$ python -q
>>> import numpy as np
>>> import numpy.linalg as la
>>> np.set_printoptions(precision=1, suppress=True, linewidth=160, floatmode="fixed")
>>> K = np.load("out17.npy")
>>> print(K)
[[ 5.4  0.0 -0.4 -7.2 -7.8 10.0 -5.6 -3.0 -4.6  5.7  2.8]
 [ 0.3 -0.9  2.8 -2.5 -2.9  6.6 -1.2 -0.3 -3.2  0.3  0.3]
 [-5.5 -2.9  6.7  0.2 -5.6  9.9 -0.9  1.6 -2.7 -3.6 -0.8]
 [-5.1 -3.1  6.0 -0.4 -6.9 10.2 -2.3  1.3 -2.6 -2.8  0.0]
 [ 0.7 -0.1  1.7 -1.0  0.0  2.6  1.0 -0.2 -1.2  0.6 -0.2]
 [ 2.5 -0.2 -0.6 -5.0 -6.2  7.4 -4.4 -1.3 -2.9  3.4  2.0]
 [-1.5 -0.1  1.4 -0.2 -1.2  2.0 -0.5  0.0 -0.4 -0.7 -0.1]
 [ 7.7  1.6  0.5 -5.3  0.8  4.6  1.1 -3.0 -4.5  4.8  1.6]
 [ 5.4  2.0  0.1 -2.7  2.2  1.9  1.8 -1.6 -2.4  2.5  0.9]
 [-3.1 -2.0  3.1  0.1 -4.3  6.0 -2.0  1.0 -1.5 -1.8  0.4]
 [ 4.1 -0.5 -5.3 -5.0 -6.6  1.7 -6.1 -2.3 -1.0  4.6  2.4]
 [ 0.3 -1.4  0.3 -3.0 -6.0  6.0 -4.4 -0.3 -2.8  1.6  1.9]
 [ 4.1  0.2 -2.4 -4.5 -3.5  2.8 -2.9 -2.0 -1.7  3.5  1.8]
 [-1.3 -2.0  0.5 -2.3 -6.6  6.1 -4.7 -0.2 -1.4  0.7  2.1]
 [ 0.3 -0.8 -2.5 -1.9 -4.5  1.7 -4.3 -0.8 -0.3  2.0  1.5]
 [ 4.9 -0.4  3.4 -7.3 -5.7 12.5 -2.4 -2.4 -7.2  3.0  1.4]]
>>> print(la.norm(K, axis=1).argmax())
15
>>> print(np.round(K[6] @ K[3], 1))
49.3
>>> print(round(la.norm(K, 1), 1), round(float(la.norm(K, np.inf)), 1))
92.0 52.5
>>> print(la.norm(K, axis=1))
[18.5  8.9 15.4 15.7  3.7 13.0  3.3 13.0  8.2  9.4 13.7 10.8  9.7 11.0  7.7 18.8]
>>> print(round(float(la.norm(K[6] - K[3])), 1))
12.5
>>> theta = np.radians(135)
>>> R = np.eye(11)
>>> R[6, 6] = R[7, 7] = np.cos(theta)
>>> R[6, 7], R[7, 6] = -np.sin(theta), np.sin(theta)
>>> print(R)
[[ 1.0  0.0  0.0  0.0  0.0  0.0  0.0  0.0  0.0  0.0  0.0]
 [ 0.0  1.0  0.0  0.0  0.0  0.0  0.0  0.0  0.0  0.0  0.0]
 [ 0.0  0.0  1.0  0.0  0.0  0.0  0.0  0.0  0.0  0.0  0.0]
 [ 0.0  0.0  0.0  1.0  0.0  0.0  0.0  0.0  0.0  0.0  0.0]
 [ 0.0  0.0  0.0  0.0  1.0  0.0  0.0  0.0  0.0  0.0  0.0]
 [ 0.0  0.0  0.0  0.0  0.0  1.0  0.0  0.0  0.0  0.0  0.0]
 [ 0.0  0.0  0.0  0.0  0.0  0.0 -0.7 -0.7  0.0  0.0  0.0]
 [ 0.0  0.0  0.0  0.0  0.0  0.0  0.7 -0.7  0.0  0.0  0.0]
 [ 0.0  0.0  0.0  0.0  0.0  0.0  0.0  0.0  1.0  0.0  0.0]
 [ 0.0  0.0  0.0  0.0  0.0  0.0  0.0  0.0  0.0  1.0  0.0]
 [ 0.0  0.0  0.0  0.0  0.0  0.0  0.0  0.0  0.0  0.0  1.0]]
>>> M2 = K @ R.T
>>> print(la.svd(K, compute_uv=False), la.svd(M2, compute_uv=False))
[39.6 23.8 14.5  1.7  1.5  1.1  0.9  0.8  0.7  0.4  0.4] [39.6 23.8 14.5  1.7  1.5  1.1  0.9  0.8  0.7  0.4  0.4]
>>> print(np.abs(M2 - K).max(axis=0))
[ 0.0  0.0  0.0  0.0  0.0  0.0 12.0  5.9  0.0  0.0  0.0]
>>> print(np.round(la.det(R), 1), np.round(np.trace(R), 1))
1.0 7.6
>>> M2 = K / np.sqrt((K ** 2).mean(axis=1, keepdims=True))
>>> print(la.norm(M2, axis=1))
[3.3 3.3 3.3 3.3 3.3 3.3 3.3 3.3 3.3 3.3 3.3 3.3 3.3 3.3 3.3 3.3]
>>> print(la.matrix_rank(M2) == la.matrix_rank(K))
True
>>> M2 = np.c_[K[:, :9] @ np.array([[1, -1, 1, -2, -1, -3, 2, 3, -3],
...     [-1, 2, -3, 1, 3, 1, 0, -2, -3],
...     [-3, 1, 3, 3, 3, -1, 1, 3, 2],
...     [-3, 2, 2, -2, 3, -2, -1, -3, 1],
...     [0, -1, -2, -3, -3, 3, 2, -2, 2],
...     [1, 3, -2, 2, -1, -1, -2, 3, 2],
...     [3, -3, -2, 0, -2, -3, 2, 1, -2],
...     [-2, -3, 1, 2, 2, -2, -2, -1, -2],
...     [1, -3, -2, -2, -3, -2, 3, 3, 1]]), np.array([-2, 1, -3, -1, -3, 0, 3, 2, 1, 1, -2, 0, 3, -2, 0, 0])]
>>> print(M2)
[[ 22.8  57.2   2.8  49.0   4.2  -2.8 -37.0  65.8  -7.2  -2.0]
 [  0.7  32.5   7.5  39.6  11.4  -4.3 -24.5  33.7  12.1   1.0]
 [-22.0  48.1  23.9  73.0  37.5 -15.3 -48.6  39.1  43.3  -3.0]
 [-20.7  52.4  25.9  74.8  38.1 -14.4 -53.0  43.1  42.2  -1.0]
 [  3.5   7.8  -0.9  12.8  -0.3  -4.7  -2.3  15.8   3.0  -3.0]
 [ 13.4  40.7   2.2  39.6   6.2  -1.5 -32.7  43.9  -2.2   0.0]
 [ -4.9  12.2   2.8  15.9   8.6   0.1 -10.0   7.2   9.6   3.0]
 [ 29.9  17.6 -13.2   8.1 -19.0  -1.9   8.3  40.1 -22.1   2.0]
 [ 19.3   3.4 -14.3  -4.3 -15.3  -1.6  13.8  18.1 -19.3   1.0]
 [-14.2  32.2  17.0  43.2  24.1  -7.9 -34.3  22.8  25.5   1.0]
 [ 22.5  19.5   1.4   6.0  -7.8   5.9 -19.3  23.9 -20.4  -2.0]
 [  0.4  37.7  13.5  39.9  16.0  -1.2 -36.7  31.1   7.5   0.0]
 [ 21.0  16.6  -4.1   9.3  -9.6   2.1  -9.2  27.6 -15.5   3.0]
 [ -2.9  37.0  14.6  41.1  16.8  -2.6 -38.4  31.3  16.0  -2.0]
 [  4.4  17.6   5.4  10.8   3.8   4.5 -20.3  10.4  -1.1   0.0]
 [ 19.9  62.3   4.9  66.3   8.4  -7.1 -37.5  74.9   2.0   0.0]]
>>> print(la.matrix_rank(M2))
10
>>> print(np.round(la.norm(M2 - K @ la.lstsq(K, M2)[0], axis=0), 1) + 0)
[0.0 0.0 0.0 0.0 0.0 0.0 0.0 0.0 0.0 5.0]
>>> x0 = np.array([-2, 5, -1, -5, 5, -4, -1, 5, -1, 2, 0])
>>> target = K @ x0
>>> try:
...     la.solve(K, target)
... except la.LinAlgError as e:
...     print(repr(e))
... 
LinAlgError('Last 2 dimensions of the array must be square')
>>> print(np.round(la.lstsq(K, target)[0], 1) + 0)
[-2.0  5.0 -1.0 -5.0  5.0 -4.0 -1.0  5.0 -1.0  2.0  0.0]
>>> print(target)
[-46.8 -32.8 -74.4 -78.8  -8.6 -33.4 -12.4   2.2  13.6 -48.0 -15.4 -38.0  -9.4 -47.3 -17.3 -53.6]
>>> rng = np.random.default_rng(8671)
>>> target = target + 0.1 * rng.normal(size=16)
>>> print(target)
[-46.8 -32.7 -74.5 -78.8  -8.5 -33.2 -12.5   2.4  13.4 -48.0 -15.4 -38.1  -9.5 -47.2 -17.3 -53.6]
>>> c, *_ = la.lstsq(K, target)
>>> print(np.round(K.T @ (target - K @ c), 1) + 0)
[0.0 0.0 0.0 0.0 0.0 0.0 0.0 0.0 0.0 0.0 0.0]
>>> print(np.round(la.norm(target - K @ c), 1))
0.2
>>> print(c)
[-2.0  4.7 -1.0 -5.1  5.3 -3.9 -1.1  5.1 -0.8  2.1 -0.1]
>>> E = np.loadtxt("test6.csv", delimiter=",")
>>> print(E)
[[-1.7 -1.3 -1.4  1.2]
 [ 1.9 -2.0  2.2 -4.1]
 [-1.6 -1.3 -1.2  1.4]
 [-1.5 -4.4 -0.2 -1.8]
 [ 3.0 -2.4  3.0 -3.8]
 [-0.2 -2.5  0.3 -0.7]
 [-3.5 -2.8 -2.7  2.5]
 [-1.0 -3.0 -0.1 -3.5]
 [ 2.9 -1.4  2.4 -1.5]
 [-0.2 -2.3  0.3 -0.6]
 [-0.7 -4.0 -0.4  1.1]
 [ 0.9 -2.8  1.1 -0.2]
 [-1.6 -4.4 -0.2 -1.9]
 [ 1.2 -0.3  0.8  0.6]
 [-0.3 -2.3  0.2 -0.8]
 [ 1.2 -3.6  1.8 -2.5]
 [ 0.7 -1.6  1.2 -4.8]
 [-2.8 -3.2 -1.8  0.0]
 [ 0.6 -2.2  0.6  2.2]
 [-0.9 -2.7  0.2 -3.4]
 [-1.0 -2.9  0.0 -3.6]
 [-2.9 -4.2 -1.0 -2.3]
 [-0.9 -3.1 -0.8  3.4]]
>>> print(np.abs(la.svd(E)[2][-1]))
[0.6 0.1 0.8 0.1]
>>> print(round(np.log10(la.cond(E))))
1
>>> print(round(la.norm(E, 2) / la.norm(E), 1))
0.7
>>> print(la.matrix_rank(E, rtol=0.1))
3
>>> M2 = np.c_[E[:, :3] @ np.array([[1, 2, 2], [0, 2, 1], [0, 0, 0]]), np.array([1, 0, 0, 1, 0, 2, 3, 3, 2, 0, 0, 3, 1, 3, 2, 3, 1, 1, 0, 3, 0, 0, 2])]
>>> print(M2)
[[ -1.7  -6.0  -4.7   1.0]
 [  1.9  -0.2   1.8   0.0]
 [ -1.6  -5.8  -4.5   0.0]
 [ -1.5 -11.8  -7.4   1.0]
 [  3.0   1.2   3.6   0.0]
 [ -0.2  -5.4  -2.9   2.0]
 [ -3.5 -12.6  -9.8   3.0]
 [ -1.0  -8.0  -5.0   3.0]
 [  2.9   3.0   4.4   2.0]
 [ -0.2  -5.0  -2.7   0.0]
 [ -0.7  -9.4  -5.4   0.0]
 [  0.9  -3.8  -1.0   3.0]
 [ -1.6 -12.0  -7.6   1.0]
 [  1.2   1.8   2.1   3.0]
 [ -0.3  -5.2  -2.9   2.0]
 [  1.2  -4.8  -1.2   3.0]
 [  0.7  -1.8  -0.2   1.0]
 [ -2.8 -12.0  -8.8   1.0]
 [  0.6  -3.2  -1.0   0.0]
 [ -0.9  -7.2  -4.5   3.0]
 [ -1.0  -7.8  -4.9   0.0]
 [ -2.9 -14.2 -10.0   0.0]
 [ -0.9  -8.0  -4.9   2.0]]
>>> print(la.matrix_rank(np.c_[E, M2]))
5
>>> print(la.norm(la.qr(E)[0].T @ M2, axis=0) ** 2 / ((M2 ** 2).sum(axis=0) + 1e-12))
[1.0 1.0 1.0 0.5]
>>> print(la.matrix_rank(M2))
3
>>> X = np.load("data.npy")
>>> print(X)
[[ 4.0 -0.8 -2.0  3.0 -9.1  1.9  5.0 -2.9  4.1  5.9 -2.0]
 [ 3.9 -1.1 -2.1  2.9 -8.8  2.1  5.0 -3.2  4.0  6.1 -2.1]
 [ 3.8 -1.1 -1.9  3.1 -8.9  1.9  5.0 -3.0  4.1  6.0 -2.0]
 [ 4.1 -0.9 -2.3  3.0 -9.0  2.1  5.0 -3.0  4.1  6.2 -2.0]
 [ 4.0 -1.0 -1.8  2.9 -9.0  1.9  4.9 -3.1  4.0  5.9 -1.9]
 [ 4.0 -1.0 -1.9  2.9 -9.0  1.9  4.8 -3.0  4.0  6.1 -1.9]
 [ 4.0 -1.0 -2.1  3.0 -9.0  2.0  5.0 -2.9  4.1  6.0 -2.0]
 [ 4.0 -0.8 -1.9  3.0 -9.2  1.9  5.0 -3.2  4.1  5.9 -2.1]
 [ 4.1 -1.0 -2.0  3.0 -9.0  2.0  5.0 -3.0  4.0  5.9 -2.0]
 [ 4.0 -0.9 -2.0  3.1 -8.9  2.1  5.1 -3.0  3.9  5.9 -2.0]
 [-2.9 -7.1 -9.0 -3.0 -1.8 -6.0  2.9  0.9  3.3 -5.9 -3.1]
 [-3.0 -6.8 -8.9 -2.9 -1.9 -6.2  2.8  0.9  3.0 -6.0 -3.0]
 [-3.2 -7.0 -9.0 -3.0 -1.9 -6.0  3.0  1.0  3.1 -5.9 -3.1]
 [-3.0 -7.2 -9.2 -2.9 -2.0 -6.1  3.0  1.1  2.9 -5.9 -3.0]
 [-2.9 -7.0 -9.0 -3.1 -2.1 -6.1  3.0  1.0  3.2 -6.1 -3.1]
 [-2.9 -7.0 -8.9 -2.9 -1.9 -5.9  2.9  1.1  3.0 -5.9 -3.0]
 [-2.9 -7.2 -9.0 -3.0 -2.0 -5.9  3.1  1.1  3.0 -6.1 -3.1]
 [-3.0 -7.0 -9.1 -2.9 -1.9 -6.0  3.2  1.0  2.9 -5.9 -2.9]
 [-3.2 -7.1 -9.0 -3.0 -2.0 -5.9  2.9  1.1  3.1 -5.9 -3.0]
 [-3.0 -7.0 -9.2 -3.0 -2.1 -5.9  2.9  1.1  3.0 -5.9 -3.1]
 [-4.0  5.1  0.9  8.1 -2.8 -5.2 -5.9 -1.9  0.9  4.1 -2.8]
 [-4.1  4.8  1.0  8.2 -3.0 -4.9 -6.0 -2.1  1.0  3.9 -3.1]
 [-4.0  5.0  1.0  8.0 -3.0 -5.1 -5.9 -2.0  1.2  3.9 -3.1]
 [-4.1  5.2  1.0  8.0 -3.0 -5.0 -5.9 -2.1  1.0  3.8 -3.1]
 [-4.0  4.9  1.2  8.2 -2.9 -4.9 -5.9 -1.9  1.0  4.0 -2.9]
 [-3.9  4.9  1.0  8.0 -3.1 -5.1 -6.0 -2.0  1.0  3.8 -3.0]
 [-4.1  4.9  0.9  7.9 -3.0 -5.0 -6.0 -2.1  1.0  4.1 -3.1]
 [-4.1  5.1  0.9  7.9 -3.0 -4.9 -5.9 -2.1  1.0  3.9 -3.0]
 [-4.0  5.0  1.1  7.9 -3.2 -5.1 -6.0 -2.0  0.9  3.9 -3.0]
 [-3.9  4.9  1.0  7.9 -3.1 -5.0 -6.1 -1.9  1.1  4.1 -3.0]]
>>> x0 = np.array([-2, 1, -3, 2, 0, 1, -1, 1, 1, -1, -2])
>>> target = K @ x0
>>> c, lr = np.zeros(11), 1 / la.norm(K, 2) ** 2
>>> for i in range(200):
...     c -= lr * K.T @ (K @ c - target)
...     if i % 50 == 0: print(i, round(la.norm(K @ c - target), 1))
... 
0 36.2
50 3.6
100 3.4
150 3.3
>>> print(c)
[-1.7 -0.2 -0.6  1.0 -0.7 -0.9 -0.8  0.6  1.2 -0.8 -0.3]
>>> print(round(la.cond(K), 1))
110.9
>>> M2 = np.array([[0, 2, 1],
...     [-3, 1, 3],
...     [-2, 2, 0],
...     [-2, 2, -3],
...     [-3, 0, -1],
...     [1, 3, -2],
...     [3, -2, 3],
...     [2, 3, 1],
...     [-3, 2, -2],
...     [0, 2, 0],
...     [2, -2, -2]])
>>> print(la.matrix_rank(np.vstack([X, M2.T])))
11
>>> print(np.einsum("ij->j", X))
[ -30.3  -30.2 -100.3   80.3 -139.6  -90.4   19.9  -40.1   81.0   39.9  -80.5]
>>> W2 = X[[18, 16]].astype(float)
>>> for _ in range(5):
...     idx = la.norm(X[:, None] - W2, axis=-1).argmin(axis=1)
...     W2 = np.array([X[idx == j].mean(axis=0) for j in range(2)])
... 
>>> print(idx)
[0 0 0 0 0 0 0 0 0 0 1 1 1 1 1 1 1 1 1 1 0 0 0 0 0 0 0 0 0 0]
>>> print(W2.round(1) + 0)
[[ 0.0  2.0 -0.5  5.5 -6.0 -1.5 -0.5 -2.5  2.5  5.0 -2.5]
 [-3.0 -7.0 -9.0 -3.0 -2.0 -6.0  3.0  1.0  3.0 -6.0 -3.0]]
>>> print(W2[1] - W2[0])
[ -3.0  -9.1  -8.5  -8.5   4.0  -4.5   3.5   3.5   0.5 -10.9  -0.5]
>>> r0 = np.array([2, 0, -1])
>>> print(np.cross(W2[0, :3], W2[1, :3]))
[-21.7   1.4   6.1]
>>> print(np.round(np.correlate(W2[0], W2[1], "full"), 1) + 0)
[  0.0  -6.0 -10.5  -7.6 -14.0  62.6 -15.6  15.2 -51.4 -34.2 -23.4  -3.3  42.5  42.9  -1.6  28.6 -13.4 -47.7 -19.9   2.7   7.5]
>>> W2 = np.array([[8, -8, 1], [-4, -8, 7], [2, 4, -5]])
>>> m1 = (rng.random((21, 3)) < 0.25) @ W2
>>> print(m1)
[[  0   0   0]
 [  8  -8   1]
 [ 10  -4  -4]
 [  0   0   0]
 [  6 -12   3]
 [  0   0   0]
 [  0   0   0]
 [  8  -8   1]
 [  0   0   0]
 [  8  -8   1]
 [ -2  -4   2]
 [ -4  -8   7]
 [  2   4  -5]
 [ -4  -8   7]
 [  0   0   0]
 [  2   4  -5]
 [  4 -16   8]
 [  4 -16   8]
 [ -2  -4   2]
 [  0   0   0]
 [ -4  -8   7]]
>>> D = la.norm(m1[:, None] - m1[None], axis=-1)
>>> print((D + 1e9 * np.eye(21)).round(6).argmin(axis=1))
[ 3  7  1  0  1  0  0  1  0  1 18 13 15 11  0 12 17 16 10  0 11]
>>> print(la.norm(m1 - m1.mean(axis=0), axis=1))
[ 5.1  7.2 10.0  5.1  8.7  5.1  5.1  7.2  5.1  7.2  3.8  8.6 10.8  8.6  5.1 10.8 13.3 13.3  3.8  5.1  8.6]
>>> print(D.shape)
(21, 21)
>>> print(np.unravel_index(D.round(6).argmax(), D.shape))
(np.int64(12), np.int64(16))
>>> print(D[10].round(6).argsort(kind="stable")[:4])
[10 18  0  3]
>>> print(la.matrix_rank(D ** 2))
5
>>> Ac = (m1 - m1.mean(axis=0)) / m1.std(axis=0)
>>> print(np.argwhere(np.abs(Ac) > 2))
[[16  1]
 [17  1]]
>>> print(Ac.std(axis=0))
[1.0 1.0 1.0]
>>> c = la.lstsq(np.delete(Ac, 1, axis=1), Ac[:, 1])[0]
>>> print(c)
[-0.6 -1.0]
>>> theta = np.radians(15)
>>> R = np.eye(3)
>>> R[0, 0] = R[2, 2] = np.cos(theta)
>>> R[0, 2], R[2, 0] = -np.sin(theta), np.sin(theta)
>>> print(R)
[[ 1.0  0.0 -0.3]
 [ 0.0  1.0  0.0]
 [ 0.3  0.0  1.0]]
>>> M2 = m1 @ R.T
>>> print(np.round(la.det(R), 1), np.round(np.trace(R), 1))
1.0 2.9
>>> print(la.svd(m1, compute_uv=False), la.svd(M2, compute_uv=False))
[38.1 21.2  2.7] [38.1 21.2  2.7]
>>> print(np.allclose(la.norm(m1, axis=1), la.norm(M2, axis=1)))
True
>>> Q, V = la.qr(R[:, :1])[0], la.qr(R[:, 1:])[0]
>>> sigma = la.svd(Q.T @ V, compute_uv=False)
>>> print((sigma > 0.9).sum())
0
>>> hat = m1 @ la.solve(m1.T @ m1, m1.T)
>>> print(round(np.trace(hat), 1))
3.0
>>> print(np.allclose(hat @ hat, hat))
True
>>> print(hat @ m1[:, 1])
[  0.0  -8.0  -4.0   0.0 -12.0   0.0   0.0  -8.0   0.0  -8.0  -4.0  -8.0   4.0  -8.0   0.0   4.0 -16.0 -16.0  -4.0   0.0  -8.0]
>>> print(np.round(la.eigvalsh(hat), 1) + 0)
[0.0 0.0 0.0 0.0 0.0 0.0 0.0 0.0 0.0 0.0 0.0 0.0 0.0 0.0 0.0 0.0 0.0 0.0 1.0 1.0 1.0]
